$ ipython --no-banner

In [1]: import numpy as np

In [2]: np.set_printoptions(precision=1, suppress=True, linewidth=120)

In [3]: E = np.loadtxt("case0.csv", delimiter=",")

In [4]: print(E.round(1) + 0)
[[ 13.1 -10.2  -7.3  -3.1   0.8   2.5  -2.8 -10.2]
 [ 11.9  -9.2  -6.7  -2.7   0.9   2.1  -2.4  -9.3]
 [  9.5  -7.   -5.4  -2.1   0.9   1.2  -1.5  -7.5]
 [  4.9  -3.   -3.   -1.    1.    0.    0.   -4. ]
 [  2.   -0.5  -1.5  -0.4   0.9  -0.4   0.7  -1.6]
 [  0.2   0.5  -0.6  -0.2   0.6  -0.3   0.6  -0.1]
 [ -0.1   0.4  -0.3  -0.1   0.3  -0.1   0.4   0.1]
 [  1.1  -2.5   3.4   2.3  -1.9  -2.5  -0.7  -1.5]
 [  1.2  -2.8   4.6   3.2  -2.3  -3.6  -0.5  -1.7]
 [  1.1  -3.    6.3   4.5  -2.8  -5.3  -0.2  -1.9]
 [ -3.7   0.4  22.3  16.2  -6.  -21.8   5.7  -0.8]
 [ -5.5   1.9  26.5  19.2  -6.7 -26.1   7.6  -0.1]
 [ -5.7   2.1  26.9  19.5  -6.7 -26.5   7.8   0. ]
 [ -5.8   2.2  27.1  19.6  -6.8 -26.7   7.9   0.1]
 [ -8.7   4.8  33.3  24.1  -7.6 -33.2  10.7   1.4]]

In [5]: print(np.unique(E.round(6), axis=0).shape)
(15, 8)

In [6]: print(np.linalg.lstsq(E[:-1].T, E[-1])[2])
3

In [7]: print(np.abs(np.diag(np.linalg.qr(E)[1])) > 1e-9)
[ True  True  True False False False False False]

In [8]: print(np.round(E @ np.linalg.pinv(E) @ E, 1) + 0)
[[ 13.1 -10.2  -7.3  -3.1   0.8   2.5  -2.8 -10.2]
 [ 11.9  -9.2  -6.7  -2.7   0.9   2.1  -2.4  -9.3]
 [  9.5  -7.   -5.4  -2.1   0.9   1.2  -1.5  -7.5]
 [  4.9  -3.   -3.   -1.    1.    0.    0.   -4. ]
 [  2.   -0.5  -1.5  -0.4   0.9  -0.4   0.7  -1.6]
 [  0.2   0.5  -0.6  -0.2   0.6  -0.3   0.6  -0.1]
 [ -0.1   0.4  -0.3  -0.1   0.3  -0.1   0.4   0.1]
 [  1.1  -2.5   3.4   2.3  -1.9  -2.5  -0.7  -1.5]
 [  1.2  -2.8   4.6   3.2  -2.3  -3.6  -0.5  -1.7]
 [  1.1  -3.    6.3   4.5  -2.8  -5.3  -0.2  -1.9]
 [ -3.7   0.4  22.3  16.2  -6.  -21.8   5.7  -0.8]
 [ -5.5   1.9  26.5  19.2  -6.7 -26.1   7.6  -0.1]
 [ -5.7   2.1  26.9  19.5  -6.7 -26.5   7.8   0. ]
 [ -5.8   2.2  27.1  19.6  -6.8 -26.7   7.9   0.1]
 [ -8.7   4.8  33.3  24.1  -7.6 -33.2  10.7   1.4]]

In [9]: print(round(np.trace(np.linalg.pinv(E) @ E), 1))
3.0

In [10]: print(round(float(np.linalg.norm(E, 2) / np.linalg.norm(E)), 1))
1.0

In [11]: print([round(float(x), 1) for x in np.linalg.svd(E, compute_uv=False)[:3]])
[102.9, 30.4, 5.7]
